$ python3 -q
>>> import numpy as np
>>> import numpy.linalg as la
>>> np.set_printoptions(precision=2, suppress=True, linewidth=100, floatmode="fixed")
>>> mat = np.loadtxt("case7.csv", delimiter=",")
>>> mat
array([[-0.92, -0.38],
       [-0.38,  0.92]])
>>> rng = np.random.default_rng(22)
>>> other = mat + rng.integers(-2, 3, (2, 1)) @ rng.integers(-2, 3, (1, 2))
>>> other
array([[ 0.08, -2.38],
       [-1.38,  2.92]])
>>> np.abs(other - mat).sum(axis=1)
array([3.00, 3.00])
>>> np.round(la.svd(other - mat, compute_uv=False), 2) + 0
array([3.16, 0.00])
>>> la.matrix_rank(other - mat, tol=1e-8)
np.int64(1)
>>> other - mat
array([[ 1.00, -2.00],
       [-1.00,  2.00]])
>>> r0 = np.array([0, 9, 2])
>>> np.correlate(mat[0], mat[1], "full")
array([-0.85,  0.00,  0.15])
>>> vec = np.array([-1, 0])
>>> y = mat @ vec
>>> y
array([0.92, 0.38])
>>> la.solve(mat, y + mat[:, 1])
array([-1.00,  1.00])
>>> np.round(la.solve(mat.T, mat[0]), 2) + 0
array([1.00, 0.00])
>>> other = np.array([[2, 3, -2], [-3, 2, 1]])
>>> mat @ other
array([[-0.69, -3.54,  1.46],
       [-3.54,  0.69,  1.69]])
>>> np.einsum("ik,kj->ij", mat, other)
array([[-0.69, -3.54,  1.46],
       [-3.54,  0.69,  1.69]])
>>> np.vstack([mat, other.T]).shape
(5, 2)
>>> la.matrix_rank(np.vstack([mat, other.T]))
np.int64(2)
>>> la.matrix_rank(mat @ other)
np.int64(2)
>>> la.norm(mat, axis=0)
array([1.00, 1.00])
>>> np.round(mat.T @ mat, 2) + 0
array([[1.00, 0.00],
       [0.00, 1.00]])
>>> la.svd(mat, compute_uv=False)
array([1.00, 1.00])
>>> np.round(mat[:, 1] @ mat[:, 0], 2)
np.float64(-0.0)
>>> feats = np.loadtxt("a.csv", delimiter=",")
>>> feats
array([[17.00, -7.00,  6.00,  1.00],
       [-7.00, 10.00,  1.00, -2.00],
       [ 6.00,  1.00,  5.00, -3.00],
       [ 1.00, -2.00, -3.00,  6.00]])
>>> other = np.array([[2, 0, 1], [0, 0, 2], [2, 2, 2], [2, 1, 0]])
>>> la.matrix_rank(feats @ other)
np.int64(3)
>>> np.einsum("ij,ij->i", feats, feats)
array([375.00, 154.00,  71.00,  50.00])
>>> feats @ other
array([[ 48.00,  13.00,  15.00],
       [-16.00,   0.00,  15.00],
       [ 16.00,   7.00,  18.00],
       [  8.00,   0.00,  -9.00]])
>>> other.T @ feats.T
array([[ 48.00, -16.00,  16.00,   8.00],
       [ 13.00,   0.00,   7.00,   0.00],
       [ 15.00,  15.00,  18.00,  -9.00]])
>>> other @ feats
Traceback (most recent call last):
  File "<python-input-36>", line 1, in <module>
    other @ feats
    ~~~~~~^~~~~~~
ValueError: matmul: Input operand 1 has a mismatch in its core dimension 0, with gufunc signature (n?,k),(k,m?)->(n?,m?) (size 4 is different from 3)
>>> np.vstack([feats, other.T]).shape
(7, 4)
>>> np.einsum("ij->j", feats)
array([17.00,  2.00,  9.00,  2.00])
>>> A = np.minimum.outer(np.arange(1, 5), np.arange(1, 5)) * -1
>>> A
array([[-1, -1, -1, -1],
       [-1, -2, -2, -2],
       [-1, -2, -3, -3],
       [-1, -2, -3, -4]])
>>> vec = np.array([1, -3, 2, -2])
>>> y = A @ vec
>>> beta, lr = np.zeros(4), 1 / la.norm(A, 2) ** 2
>>> for i in range(50):
...     beta -= lr * A.T @ (A @ beta - y)
...     if i % 10 == 0: print(i, round(la.norm(A @ beta - y), 2))
... 
0 1.17
10 1.15
20 1.14
30 1.13
40 1.11
>>> round(float(la.cond(A)), 2)
29.28
>>> beta
array([-0.23, -0.65, -0.52, -0.89])
>>> A.reshape(2, -1)
array([[-1, -1, -1, -1, -1, -2, -2, -2],
       [-1, -2, -3, -3, -1, -2, -3, -4]])
>>> A.reshape(4, 5)
Traceback (most recent call last):
  File "<python-input-48>", line 1, in <module>
    A.reshape(4, 5)
    ~~~~~~~~~^^^^^^
ValueError: cannot reshape array of size 16 into shape (4,5)
>>> t3 = A.reshape(4, 2, -1)
>>> t3.sum(axis=1)
array([[-2, -2],
       [-3, -4],
       [-4, -5],
       [-4, -6]])
>>> np.einsum("ihd,jhd->hij", t3, t3).shape
(2, 4, 4)
>>> np.einsum("ihd,ihd->ih", t3, t3)
array([[ 2,  2],
       [ 5,  8],
       [ 5, 18],
       [ 5, 25]])
>>> J = np.load("layer1.npy")
>>> J
array([[4.00, 3.00, 0.00, 3.00],
       [3.00, 4.00, 0.00, 3.00],
       [0.00, 0.00, 4.00, 0.00],
       [3.00, 3.00, 0.00, 4.00]])
>>> w, vecs = la.eig(J)
>>> np.sort(la.eigvals(J @ J))
array([  1.00,   1.00,  16.00, 100.00])
>>> np.round(np.prod(w), 2)
np.float64(40.0)
>>> w
array([ 1.00, 10.00,  1.00,  4.00])
>>> np.sort(la.eigvals(J.T))
array([ 1.00,  1.00,  4.00, 10.00])
>>> w, vecs = la.eigh(J)
>>> vec = np.array([0, 1, -1, 0])
>>> vec @ J @ vec / (vec @ vec), round(w[0], 2), w[-1]
(np.float64(4.0), np.float64(1.0), np.float64(10.0))
>>> (np.sign(vecs[:, -1].round(6)) == np.sign(vecs[0, -1].round(6))).astype(int)
array([1, 1, 0, 1])
>>> vecs * np.sqrt(w) @ vecs.T
array([[1.72, 0.72, 0.00, 0.72],
       [0.72, 1.72, 0.00, 0.72],
       [0.00, 0.00, 2.00, 0.00],
       [0.72, 0.72, 0.00, 1.72]])
>>> W0 = np.load("data.npy")
>>> W0
array([[ 1.25, -1.57,  1.30,  0.84],
       [-0.67, -0.16,  0.89, -2.11],
       [ 2.26, -0.09, -1.42, -1.19],
       [-0.66, -1.92, -1.45, -0.27]])
>>> np.allclose(W0 @ W0.T, W0.T @ W0)
False
>>> np.sort(np.abs(la.eigvals(W0)))
array([2.42, 2.53, 2.53, 2.78])
>>> assert W0 == W0.T
Traceback (most recent call last):
  File "<python-input-69>", line 1, in <module>
    assert W0 == W0.T
           ^^^^^^^^^^
ValueError: The truth value of an array with more than one element is ambiguous. Use a.any() or a.all()
>>> np.poly(W0)
array([  1.00,   0.60, -10.79,   2.35,  43.09])
>>> round(la.eigvals(W0).sum().real, 2)
np.float64(-0.6)
>>> round(np.einsum("ij,ji->", W0, W0), 2)
np.float64(21.94)
>>> round(la.det(W0[::-1]), 2)
np.float64(43.09)
>>> other = np.array([[0, 0, 0], [2, 1, 0], [2, 2, 3], [2, 2, 3]])
>>> np.einsum("ik,kj->ij", J, other)
array([[12.00,  9.00,  9.00],
       [14.00, 10.00,  9.00],
       [ 8.00,  8.00, 12.00],
       [14.00, 11.00, 12.00]])
>>> np.einsum("ij->j", J)
array([10.00, 10.00,  4.00, 10.00])
>>> np.einsum("ij,ij->i", J, J)
array([34.00, 34.00, 16.00, 34.00])
>>> th = np.radians(27)
>>> Rm = np.eye(4)
>>> Rm[3, 3] = Rm[0, 0] = np.cos(th)
>>> Rm[3, 0], Rm[0, 3] = -np.sin(th), np.sin(th)
>>> Rm
array([[ 0.89,  0.00,  0.00,  0.45],
       [ 0.00,  1.00,  0.00,  0.00],
       [ 0.00,  0.00,  1.00,  0.00],
       [-0.45,  0.00,  0.00,  0.89]])
>>> other = W0 @ Rm.T
>>> np.allclose(W0 @ W0.T, other @ other.T)
True
>>> vec = np.array([-5, -5, -8, 7])
>>> W0 @ (2 * vec)
array([ -5.84, -35.48, -15.64,  45.22])
>>> np.einsum("ij,j->i", W0, vec)
array([ -2.92, -17.74,  -7.82,  22.61])
>>> la.norm(W0 @ vec) <= la.norm(W0, 2) * la.norm(vec) + 1e-9
np.True_
>>> W0 @ np.eye(4)[1]
array([-1.57, -0.16, -0.09, -1.92])
>>> np.sign((W0 @ vec).round(6))
array([-1.00, -1.00, -1.00,  1.00])
>>> E = np.array([[6.93, 6.0, 7.0],
...     [3.59, 6.0, 7.0],
...     [9.49, 6.0, 7.0],
...     [0.16, 6.0, 7.0],
...     [4.93, 6.0, 7.0],
...     [13.61, 6.0, 7.0],
...     [6.59, 6.0, 7.0],
...     [2.41, 6.0, 7.0],
...     [4.96, 6.0, 7.0],
...     [10.18, 6.0, 7.0],
...     [5.28, 6.0, 7.0],
...     [8.26, 6.0, 7.0],
...     [10.2, 6.0, 7.0],
...     [8.66, 6.0, 7.0],
...     [6.33, 6.0, 7.0],
...     [7.88, 6.0, 7.0],
...     [7.76, 6.0, 7.0],
...     [11.34, 6.0, 7.0],
...     [1.23, 6.0, 7.0],
...     [4.49, 6.0, 7.0],
...     [3.76, 6.0, 7.0]])
>>> r = la.matrix_rank(E)
>>> r
np.int64(2)
>>> null = la.svd(E)[2][r:].T
>>> null[:, 0] / null[np.abs(null[:, 0]).round(6).argmax(), 0]
array([-0.00,  1.00, -0.86])
>>> np.allclose(E @ null, 0)
True
>>> [int(la.matrix_rank(np.delete(E, i, axis=0))) for i in range(21)]
[2, 2, 2, 2, 2, 2, 2, 2, 2, 2, 2, 2, 2, 2, 2, 2, 2, 2, 2, 2, 2]
>>> [int(la.matrix_rank(E[:i])) for i in range(1, len(E) + 1)]
[1, 2, 2, 2, 2, 2, 2, 2, 2, 2, 2, 2, 2, 2, 2, 2, 2, 2, 2, 2, 2]
>>> r0 = np.array([-3, -1, 3, 2])
>>> other = A + np.outer(r0, np.eye(4)[0])
>>> round(la.det(other) / la.det(A), 2), round(float(1 + la.solve(A, r0)[0]), 2)
(np.float64(6.0), 6.0)
>>> la.matrix_rank(la.inv(other) - la.inv(A), tol=1e-8)
np.int64(1)
>>> Uu, s, VT = la.svd(E)
>>> np.argmax(s[:-1] / (s[1:] + 1e-6)) + 1
np.int64(2)
>>> other = Uu[:, :2] @ np.diag(s[:2]) @ VT[:2]
>>> la.matrix_rank(E, rtol=0.05)
np.int64(2)
>>> np.round(la.norm(E - other) / la.norm(E), 2)
np.float64(0.0)
>>> la.matrix_rank(other)
np.int64(2)
>>> other
array([[ 6.93,  6.00,  7.00],
       [ 3.59,  6.00,  7.00],
       [ 9.49,  6.00,  7.00],
       [ 0.16,  6.00,  7.00],
       [ 4.93,  6.00,  7.00],
       [13.61,  6.00,  7.00],
       [ 6.59,  6.00,  7.00],
       [ 2.41,  6.00,  7.00],
       [ 4.96,  6.00,  7.00],
       [10.18,  6.00,  7.00],
       [ 5.28,  6.00,  7.00],
       [ 8.26,  6.00,  7.00],
       [10.20,  6.00,  7.00],
       [ 8.66,  6.00,  7.00],
       [ 6.33,  6.00,  7.00],
       [ 7.88,  6.00,  7.00],
       [ 7.76,  6.00,  7.00],
       [11.34,  6.00,  7.00],
       [ 1.23,  6.00,  7.00],
       [ 4.49,  6.00,  7.00],
       [ 3.76,  6.00,  7.00]])
>>> other = np.array([[1, 0], [-4, 5], [-6, 1]])
>>> np.einsum("ij->j", E)
array([138.04, 126.00, 147.00])
>>> np.vstack([E, other.T]).shape
(23, 3)
>>> la.matrix_rank(np.vstack([E, other.T]))
np.int64(3)
>>> M = np.loadtxt("run4.csv", delimiter=",")
>>> M
array([[-3.00,  1.00,  0.00,  0.00],
       [ 0.00, -3.00,  1.00,  0.00],
       [ 0.00,  0.00, -3.00,  1.00],
       [ 0.00,  0.00,  0.00, -3.00]])
>>> r0 = np.array([1, 1])
>>> np.array([np.convolve(row, r0, "same") for row in M])
array([[-3.00, -2.00,  1.00,  0.00],
       [ 0.00, -3.00, -2.00,  1.00],
       [ 0.00,  0.00, -3.00, -2.00],
       [ 0.00,  0.00,  0.00, -3.00]])
>>> np.polyval(r0, M[1])
array([ 1.00, -2.00,  2.00,  1.00])
>>> z = rng.permutation(4)
>>> z
array([1, 3, 0, 2])
>>> other = M[z][:, z]
>>> round(float(la.det(other)), 2), round(float(la.det(M[z])), 2)
(81.0, -81.0)
>>> np.allclose(other, M)
False
>>> other
array([[-3.00,  0.00,  0.00,  1.00],
       [ 0.00, -3.00,  0.00,  0.00],
       [ 1.00,  0.00, -3.00,  0.00],
       [ 0.00,  1.00,  0.00, -3.00]])
>>> t3 = np.stack([M, -2 * M, M[::-1]])
>>> np.einsum("bij,cij->bc", t3, t3)
array([[ 39.00, -78.00,  -6.00],
       [-78.00, 156.00,  12.00],
       [ -6.00,  12.00,  39.00]])
>>> la.norm(t3, axis=(1, 2))
array([ 6.24, 12.49,  6.24])
>>> la.matrix_rank(t3.reshape(3, -1))
np.int64(2)
>>> round(float(la.det(2 * M)), 2), round(la.det(M), 2)
(1296.0, np.float64(81.0))
>>> np.round(la.eigvals(M).sum().real, 2)
np.float64(-12.0)
>>> np.poly(M)
array([  1.00,  12.00,  54.00, 108.00,  81.00])
>>> np.einsum("ii->", M)
np.float64(-12.0)
>>> vec = np.array([2, -1, 1, -2])
>>> y = M @ vec
>>> y
array([-7.00,  4.00, -5.00,  6.00])
>>> la.solve(M, y)
array([ 2.00, -1.00,  1.00, -2.00])
>>> la.solve(M, M[:, 1])
array([-0.00,  1.00, -0.00, -0.00])
>>> K = np.array([[0.0, 3.0, -1.0, 1.0],
...     [3.0, 0.0, 0.0, 0.0],
...     [-1.0, 0.0, 0.0, 0.0],
...     [1.0, 0.0, 0.0, 0.0]])
>>> K
array([[ 0.00,  3.00, -1.00,  1.00],
       [ 3.00,  0.00,  0.00,  0.00],
       [-1.00,  0.00,  0.00,  0.00],
       [ 1.00,  0.00,  0.00,  0.00]])
>>> round(la.norm(K, 2) / la.norm(K), 2)
np.float64(0.71)
>>> la.cond(K) > 100
np.True_
>>> la.matrix_rank(K, rtol=0.1)
np.int64(2)
